$ python -q
>>> import numpy as np
>>> np.set_printoptions(precision=2, suppress=True, linewidth=100)
>>> def rd(a):
...     return np.round(a, 2) + 0
... 
>>> W0 = np.array([[5.0, 7.0, -5.0, -3.0],
...     [-10.0, -14.0, 10.0, 6.0],
...     [-16.0, -23.0, 16.0, 9.0],
...     [6.0, 9.0, -6.0, -3.0]])
>>> # rank 2
>>> rng = np.random.default_rng(138104)
>>> idx = rng.permutation(4)
>>> print(idx)
[3 2 0 1]
>>> out = W0[idx][:, idx]
>>> print(np.diag(out))
[ -3.  16.   5. -14.]
>>> print(rd(np.sort(np.abs(np.linalg.eigvals(out)))))
[0. 0. 1. 3.]
>>> print(out)
[[ -3.  -6.   6.   9.]
 [  9.  16. -16. -23.]
 [ -3.  -5.   5.   7.]
 [  6.  10. -10. -14.]]
>>> print(rd(np.linalg.det(out)), rd(np.linalg.det(W0[idx])))
0.0 0.0
>>> P = np.triu(np.array([[-2, 0, -2, 0], [0, -2, 3, 2], [-2, -3, 1, 0], [-2, -3, -1, -3]]), 1) + np.eye(4)
>>> out = P @ W0 @ np.linalg.inv(P)
>>> print(rd(np.linalg.det(out)))
0.0
>>> print(P @ W0 - W0 @ P)
[[ 32.  46. -43. -32.]
 [-36. -51.  58.  49.]
 [  0.   0.  37.  46.]
 [  0.   0. -15. -18.]]
>>> print(np.trace(out), np.trace(W0))
4.0 4.0
>>> print(rd(np.linalg.det(W0.T)))
0.0
>>> print(rd(np.linalg.det(2 * W0)), rd(np.linalg.det(W0)))
0.0 0.0
>>> print(rd(np.poly(W0)))
[ 1. -4.  3.  0.  0.]
>>> print(np.kron(np.eye(2, dtype=int), W0))
[[  5.   7.  -5.  -3.   0.   0.  -0.  -0.]
 [-10. -14.  10.   6.  -0.  -0.   0.   0.]
 [-16. -23.  16.   9.  -0.  -0.   0.   0.]
 [  6.   9.  -6.  -3.   0.   0.  -0.  -0.]
 [  0.   0.  -0.  -0.   5.   7.  -5.  -3.]
 [ -0.  -0.   0.   0. -10. -14.  10.   6.]
 [ -0.  -0.   0.   0. -16. -23.  16.   9.]
 [  0.   0.  -0.  -0.   6.   9.  -6.  -3.]]
>>> print(rd(np.linalg.eigvals(W0)))
[3.+0.j 1.+0.j 0.+0.j 0.+0.j]
>>> print(rd(np.linalg.det(W0[::-1])))
0.0
>>> print(rd(np.linalg.eigvals(W0).sum().real))
4.0
>>> print(np.einsum("ij,ji->", W0, W0))
10.0
>>> print(rd(np.linalg.norm(W0, 2) / np.linalg.norm(W0)))
1.0
>>> print(np.linalg.matrix_rank(W0, rtol=0.1))
1
>>> U, s, VT = np.linalg.svd(W0)
>>> print(rd(s))
[42.7   0.74  0.    0.  ]
>>> print(np.argmax(s[:-1] / (s[1:] + 1e-6)) + 1)
2
>>> out = U[:, :2] @ np.diag(s[:2]) @ VT[:2]
>>> print(np.linalg.matrix_rank(W0, rtol=0.05))
1
>>> print(rd(np.abs(W0 - out).max()))
0.0
>>> feats = np.array([[0, -7, -21, -7, -14], [0, -9, -27, -9, -18], [0, 0, 0, 0, 0]])
>>> # looks like rank 1
>>> out = np.array([[0, -3], [-3, 1]])
>>> Z = np.kron(out, W0)
>>> print(Z.shape)
(8, 8)
>>> U, s, VT = np.linalg.svd(feats)
>>> V = VT[:(s > 1e-8).sum()]
>>> x0 = feats[2] + -2 * feats[0] + rng.integers(2) * np.eye(5)[2]
>>> print(x0)
[ 0. 14. 42. 14. 28.]
>>> print(np.allclose(V.T @ V @ x0, x0))
True
>>> print(rd(np.diag(V.T @ V)))
[0.   0.07 0.6  0.07 0.27]
>>> print(rd(np.linalg.norm(x0 - V.T @ V @ x0)))
0.0
>>> print(rd(V.T @ V))
[[0.   0.   0.   0.   0.  ]
 [0.   0.07 0.2  0.07 0.13]
 [0.   0.2  0.6  0.2  0.4 ]
 [0.   0.07 0.2  0.07 0.13]
 [0.   0.13 0.4  0.13 0.27]]
>>> print(np.linalg.matrix_rank(np.vstack([feats, x0])))
1
>>> U, s, VT = np.linalg.svd(feats)
>>> print(np.argmax(s[:-1] / (s[1:] + 1e-6)) + 1)
1
>>> print(rd(s))
[44.16  0.    0.  ]
>>> out = U[:, :1] @ np.diag(s[:1]) @ VT[:1]
>>> print(np.linalg.matrix_rank(out))
1
>>> print(np.linalg.matrix_rank(feats, rtol=0.05))
1
>>> print(rd(np.linalg.norm(feats - out, 2)), rd(s[1]))
0.0 0.0
